In [1]: import numpy as np

In [2]: np.set_printoptions(precision=2, suppress=True, linewidth=100, legacy="1.25")

In [3]: tidy = lambda a: np.round(a, 2) + 0

In [4]: X = np.array([[-0.5, 2.0, -0.7],
   ...:     [1.4, 0.9, -0.8],
   ...:     [19.0, -10.0, -1.0],
   ...:     [0.2, 1.2, -1.3],
   ...:     [2.1, 0.9, 0.3],
   ...:     [2.1, -1.4, 0.9],
   ...:     [-1.9, 0.0, -0.5],
   ...:     [2.8, -1.3, 0.2],
   ...:     [-0.1, -0.3, -0.8],
   ...:     [0.9, 0.6, 0.7],
   ...:     [0.1, 0.5, -0.2],
   ...:     [0.1, 1.1, -0.1],
   ...:     [-0.4, -0.1, 1.6],
   ...:     [-1.2, -0.4, 0.1]])

In [5]: Xs = (X - X.mean(axis=0)) / X.std(axis=0)

In [6]: print(np.argwhere(np.abs(Xs) > 2))
[[ 2  0]
 [ 2  1]
 [12  2]]

In [7]: coef = np.linalg.lstsq(np.delete(Xs, 2, axis=1), Xs[:, 2])[0]

In [8]: print(np.abs(coef).argmax())
0

In [9]: x0 = np.array([0, 2, 2])

In [10]: rhs = X @ x0

In [11]: coef, lr = np.zeros(3), 1 / np.linalg.norm(X, 2) ** 2

In [12]: for i in range(40):
    ...:     coef -= lr * X.T @ (X @ coef - rhs)
    ...:     if i % 10 == 0: print(i, round(np.linalg.norm(X @ coef - rhs), 2))
    ...: 
0 7.22
10 6.11
20 5.19
30 4.43

In [13]: print(tidy(np.linalg.cond(X)))
8.34

In [14]: labels = X[:, 0] > np.median(X[:, 0])

In [15]: f = X[labels].mean(axis=0) - X[~labels].mean(axis=0)

In [16]: print(tidy((((X - X.mean(axis=0)) @ f > 0) == labels).mean()))
0.71

In [17]: print(((X - X.mean(axis=0)) @ f > 0).astype(int))
[0 0 1 0 0 1 0 1 0 0 0 0 0 0]

In [18]: W2 = X[[7, 10]].astype(float)

In [19]: for _ in range(4):
    ...:     labels = np.linalg.norm(X[:, None] - W2, axis=-1).argmin(axis=1)
    ...:     W2 = np.array([X[labels == j].mean(axis=0) for j in range(2)])
    ...: 

In [20]: print(labels)
[1 1 0 1 1 1 1 1 1 1 1 1 1 1]

In [21]: print(tidy(W2))
[[ 19.   -10.    -1.  ]
 [  0.43   0.28  -0.05]]

In [22]: print(np.bincount(labels))
[ 1 13]
